In [1]: import numpy as np

In [2]: from numpy import linalg as LA

In [3]: np.set_printoptions(precision=2, suppress=True, linewidth=140)

In [4]: F = np.loadtxt("out1.csv", delimiter=",")

In [5]: F
Out[5]: 
array([[-0.99,  0.29,  0.23,  0.85, -0.92, -0.66],
       [ 0.94,  0.41,  1.  , -0.97, -1.  , -0.92],
       [ 0.96,  0.87,  0.97, -0.87,  0.86,  0.7 ],
       [ 0.62, -0.73,  0.32,  0.43,  0.75, -0.96],
       [ 1.  , -0.39, -0.77, -0.98,  0.92,  0.97],
       [ 1.  , -0.09,  0.59, -0.94,  0.83,  0.57],
       [-1.  ,  0.27, -0.96,  0.91, -0.96,  0.75],
       [ 1.  ,  0.03,  0.87, -0.93,  0.94,  0.12],
       [-0.92,  0.92,  0.71, -0.36, -0.98,  0.92],
       [ 0.92, -0.41,  0.61, -0.12,  0.93, -0.82],
       [-1.  ,  0.6 , -0.76,  0.74, -0.97,  0.8 ],
       [ 1.  , -0.65, -0.91, -0.87,  1.  ,  0.89],
       [-1.  , -0.48, -1.  ,  1.  ,  0.99,  0.78],
       [-1.  , -0.4 , -1.  ,  1.  , -1.  ,  0.08],
       [-1.  ,  0.  , -1.  ,  0.99, -0.98,  0.71],
       [ 0.87, -0.45, -0.26, -0.64,  0.02,  0.19],
       [-1.  ,  0.03, -0.99,  1.  , -1.  ,  0.03],
       [-1.  , -0.31, -0.77,  0.96, -0.87, -0.78],
       [-0.08,  0.69,  0.31, -0.54, -0.55,  0.87],
       [ 1.  ,  0.4 ,  0.99, -1.  , -0.51,  0.64],
       [-1.  ,  0.88, -0.95,  0.92, -0.9 ,  0.98],
       [ 0.81,  0.95,  1.  , -0.99, -1.  ,  0.3 ],
       [-1.  , -0.36, -0.83,  0.96, -0.99, -0.75],
       [-0.99,  0.98,  0.9 , -0.81, -1.  ,  0.99],
       [-1.  , -0.86, -1.  ,  1.  ,  0.77,  0.64],
       [ 1.  , -0.07,  1.  , -0.97,  0.98, -0.91],
       [ 0.99, -0.36,  0.92, -0.92, -0.48, -0.6 ],
       [-1.  , -0.64, -1.  ,  0.98, -0.88,  0.94],
       [-0.54,  0.05, -0.99,  0.42,  0.96,  0.98],
       [ 1.  ,  0.91,  1.  , -0.99, -0.94, -0.8 ],
       [ 0.99,  0.2 ,  0.96, -0.8 ,  0.91, -0.59],
       [ 0.55,  0.77,  0.98, -0.65, -0.49, -0.06],
       [ 0.93,  0.71, -0.27, -0.81,  0.96,  0.98]])

In [6]: x = np.array([-2, 0, -4, 3, 3, -4])

In [7]: y = F @ x

In [8]: np.round(LA.pinv(F) @ F, 2) + 0
Out[8]: 
array([[1., 0., 0., 0., 0., 0.],
       [0., 1., 0., 0., 0., 0.],
       [0., 0., 1., 0., 0., 0.],
       [0., 0., 0., 1., 0., 0.],
       [0., 0., 0., 0., 1., 0.],
       [0., 0., 0., 0., 0., 1.]])

In [9]: print(np.round(LA.lstsq(F, y)[0], 2) + 0)
[-2.  0. -4.  3.  3. -4.]

In [10]: try:
    ...:     LA.solve(F, y)
    ...: except LA.LinAlgError as e:
    ...:     print("failed:", e)
    ...: 
failed: Last 2 dimensions of the array must be square

In [11]: rng = np.random.default_rng(51)

In [12]: y = y + 0.1 * rng.normal(size=33)

In [13]: y
Out[13]: 
array([  3.43,  -8.17,  -8.62,   4.99,  -3.01,  -7.08,   2.61,  -5.75,  -8.74,   1.31,   1.12,  -1.5 ,   8.88,   5.87,   3.17,  -3.47,
         5.99,   8.5 ,  -7.8 , -13.12,   1.84, -12.63,   8.08, -11.07,   8.64,  -2.19,  -7.43,   2.47,   5.33,  -8.4 ,  -3.23,  -8.29,
        -4.21])

In [14]: b, *_ = LA.lstsq(F, y)

In [15]: [round(float(LA.norm(LA.solve(F.T @ F + lam * np.eye(6), F.T @ y))), 2) for lam in (0, 1, 10, 100)]
Out[15]: [7.39, 6.6, 4.79, 1.75]

In [16]: round(float(LA.norm(y - F @ b)), 2)
Out[16]: 0.57

In [17]: B = np.c_[F[:, :5] @ np.array([[1, -3, -1, 2, 2],
    ...:     [-2, 1, 3, 1, 2],
    ...:     [-1, -2, 2, 1, 0],
    ...:     [0, 1, -1, 1, 2],
    ...:     [-1, 1, -2, -3, 3]]), np.array([-4, 2, -3, 0, 0, -2, 2, 5, 4, -1, 1, 2, 0, -4, -5, 5, 3, -2, -4, -2, 5, -1, 1, 3, -5, 3, -3, 1, 5, -1, 2, -5, -4])]

In [18]: print(B)
[[-0.88  2.73  3.31  2.15 -2.46 -4.  ]
 [ 0.12 -6.38  5.26  5.32 -2.24  2.  ]
 [-2.61 -3.96  2.74  0.31  4.5  -3.  ]
 [ 1.01 -2.05 -4.1  -0.99  2.89  0.  ]
 [ 1.63 -1.91 -4.57 -2.9   2.02  0.  ]
 [-0.24 -4.38 -0.81 -0.93  2.43 -2.  ]
 [ 0.38  5.14  0.9   1.1  -2.52  2.  ]
 [-0.87 -4.7  -0.12 -0.85  3.02  5.  ]
 [-2.49  0.92  7.42  2.37 -3.66  4.  ]
 [ 0.2  -3.58 -2.67 -0.87  3.57 -1.  ]
 [-0.47  4.89  2.48  1.49 -2.23  1.  ]
 [ 2.21 -1.7  -5.9  -3.43  1.96  2.  ]
 [-0.03  6.51 -5.42 -5.45  2.01  0.  ]
 [ 1.8   4.6  -1.2   0.6  -3.8  -4.  ]
 [ 0.98  5.01 -0.03  0.93 -2.96 -5.  ]
 [ 2.01 -3.16 -2.14  0.33 -0.38  5.  ]
 [ 0.93  5.01  0.11  1.04 -2.94  3.  ]
 [ 1.26  4.32 -0.69  0.49 -3.31 -2.  ]
 [-1.22 -0.78  4.41  1.95 -1.51 -4.  ]
 [-0.28 -6.09  4.2   3.92 -0.73 -2.  ]
 [-0.91  5.8   2.62  1.55 -1.1   5.  ]
 [-1.09 -5.47  7.03  5.58 -1.46 -1.  ]
 [ 1.54  4.27 -0.72  0.74 -3.77  1.  ]
 [-2.85  0.34  8.54  2.09 -4.64  3.  ]
 [ 0.95  5.91 -6.12 -5.17  0.59 -5.  ]
 [-0.84 -5.06 -0.2  -0.98  2.86  3.  ]
 [ 1.27 -6.57  1.65  3.06 -2.02 -3.  ]
 [ 2.16  4.46 -2.14 -0.02 -3.96  1.  ]
 [-0.61  5.03 -3.63 -4.48  2.74  5.  ]
 [-0.88 -6.02  6.6   5.74 -0.98 -1.  ]
 [-1.28 -4.58  0.51 -0.39  3.51  2.  ]
 [-1.48 -3.98  5.35  3.67 -0.13 -5.  ]
 [-1.18 -1.39 -0.45 -1.39  4.54 -4.  ]]

In [19]: LA.matrix_rank(np.c_[F, B])
Out[19]: np.int64(7)

In [20]: print(LA.norm(LA.qr(F)[0].T @ B, axis=0) ** 2 / ((B ** 2).sum(axis=0) + 1e-12))
[1.  1.  1.  1.  1.  0.1]

In [21]: np.round(LA.norm(B - F @ LA.lstsq(F, B)[0], axis=0), 2) + 0
Out[21]: array([ 0.  ,  0.  ,  0.  ,  0.  ,  0.  , 17.29])

In [22]: LA.matrix_rank(B)
Out[22]: np.int64(6)

In [23]: E = np.load("layer5.npy")

In [24]: E
Out[24]: 
array([[187, 135, 136,  78, 126,  94],
       [135, 114,  97,  54, 102,  76],
       [136,  97, 106,  72,  91,  67],
       [ 78,  54,  72,  83,  27,  16],
       [126, 102,  91,  27, 126,  97],
       [ 94,  76,  67,  16,  97,  75]])

In [25]: Uu, sigma, VT = LA.svd(E)

In [26]: print(np.argmax(sigma[:-1] / (sigma[1:] + 1e-6)) + 1)
4

In [27]: B = Uu[:, :4] @ np.diag(sigma[:4]) @ VT[:4]

In [28]: round(float(LA.norm(E - B) / LA.norm(E)), 2)
Out[28]: 0.0

In [29]: LA.matrix_rank(B)
Out[29]: np.int64(4)

In [30]: LA.matrix_rank(E, rtol=0.05)
Out[30]: np.int64(2)

In [31]: B
Out[31]: 
array([[187., 135., 136.,  78., 126.,  94.],
       [135., 114.,  97.,  54., 102.,  76.],
       [136.,  97., 106.,  72.,  91.,  67.],
       [ 78.,  54.,  72.,  83.,  27.,  16.],
       [126., 102.,  91.,  27., 126.,  97.],
       [ 94.,  76.,  67.,  16.,  97.,  75.]])

In [32]: B = E[0, 0] * E[1:] - np.outer(E[1:, 0], E[0])

In [33]: B
Out[33]: 
array([[    0,  3093,  -221,  -432,  2064,  1522],
       [    0,  -221,  1326,  2856,  -119,  -255],
       [    0,  -432,  2856,  9437, -4779, -4340],
       [    0,  2064,  -119, -4779,  7686,  6295],
       [    0,  1522,  -255, -4340,  6295,  5189]])

In [34]: LA.matrix_rank(B), LA.matrix_rank(E)
Out[34]: (np.int64(3), np.int64(4))

In [35]: np.round(np.sort(np.abs(LA.eigvals(E))), 2) + 0
Out[35]: array([  0.  ,   0.  ,  11.39,  14.55,  92.9 , 572.15])

In [36]: E.inv()
Traceback (most recent call last):
  Cell In[36], line 1
    E.inv()
AttributeError: 'numpy.ndarray' object has no attribute 'inv'


In [37]: LA.determinant(E)
Traceback (most recent call last):
  Cell In[37], line 1
    LA.determinant(E)
AttributeError: module 'numpy.linalg' has no attribute 'determinant'


In [38]: assert E == E.T
Traceback (most recent call last):
  Cell In[38], line 1
    assert E == E.T
ValueError: The truth value of an array with more than one element is ambiguous. Use a.any() or a.all()


In [39]: print(np.trace(E))
691

In [40]: np.round(np.abs(LA.eigvals(E)).max(), 2)
Out[40]: np.float64(572.15)

In [41]: X = 4 * np.eye(6) + np.ones((6, 6))

In [42]: X
Out[42]: 
array([[5., 1., 1., 1., 1., 1.],
       [1., 5., 1., 1., 1., 1.],
       [1., 1., 5., 1., 1., 1.],
       [1., 1., 1., 5., 1., 1.],
       [1., 1., 1., 1., 5., 1.],
       [1., 1., 1., 1., 1., 5.]])

In [43]: print(np.round(LA.det(X), 2))
10240.0

In [44]: LA.determinant(X)
Traceback (most recent call last):
  Cell In[44], line 1
    LA.determinant(X)
AttributeError: module 'numpy.linalg' has no attribute 'determinant'


In [45]: np.trace(X)
Out[45]: np.float64(30.0)

In [46]: X.inv()
Traceback (most recent call last):
  Cell In[46], line 1
    X.inv()
AttributeError: 'numpy.ndarray' object has no attribute 'inv'


In [47]: X @ X
Out[47]: 
array([[30., 14., 14., 14., 14., 14.],
       [14., 30., 14., 14., 14., 14.],
       [14., 14., 30., 14., 14., 14.],
       [14., 14., 14., 30., 14., 14.],
       [14., 14., 14., 14., 30., 14.],
       [14., 14., 14., 14., 14., 30.]])

In [48]: proj = F @ LA.solve(F.T @ F, F.T)

In [49]: proj @ F[:, 4]
Out[49]: 
array([-0.92, -1.  ,  0.86,  0.75,  0.92,  0.83, -0.96,  0.94, -0.98,  0.93, -0.97,  1.  ,  0.99, -1.  , -0.98,  0.02, -1.  , -0.87, -0.55,
       -0.51, -0.9 , -1.  , -0.99, -1.  ,  0.77,  0.98, -0.48, -0.88,  0.96, -0.94,  0.91, -0.49,  0.96])

In [50]: round(np.trace(proj), 2)
Out[50]: np.float64(6.0)

In [51]: np.round(LA.eigvalsh(proj), 2) + 0
Out[51]: array([0., 0., 0., 0., 0., 0., 0., 0., 0., 0., 0., 0., 0., 0., 0., 0., 0., 0., 0., 0., 0., 0., 0., 0., 0., 0., 0., 1., 1., 1., 1., 1., 1.])

In [52]: np.allclose(proj @ proj, proj)
Out[52]: True

In [53]: np.diag(proj)
Out[53]: 
array([0.12, 0.17, 0.23, 0.23, 0.28, 0.11, 0.11, 0.08, 0.26, 0.14, 0.12, 0.31, 0.16, 0.1 , 0.12, 0.15, 0.09, 0.14, 0.08, 0.26, 0.26, 0.17,
       0.15, 0.49, 0.18, 0.15, 0.2 , 0.3 , 0.16, 0.23, 0.09, 0.08, 0.28])

In [54]: LA.matrix_rank(np.eye(33) - proj)
Out[54]: np.int64(27)
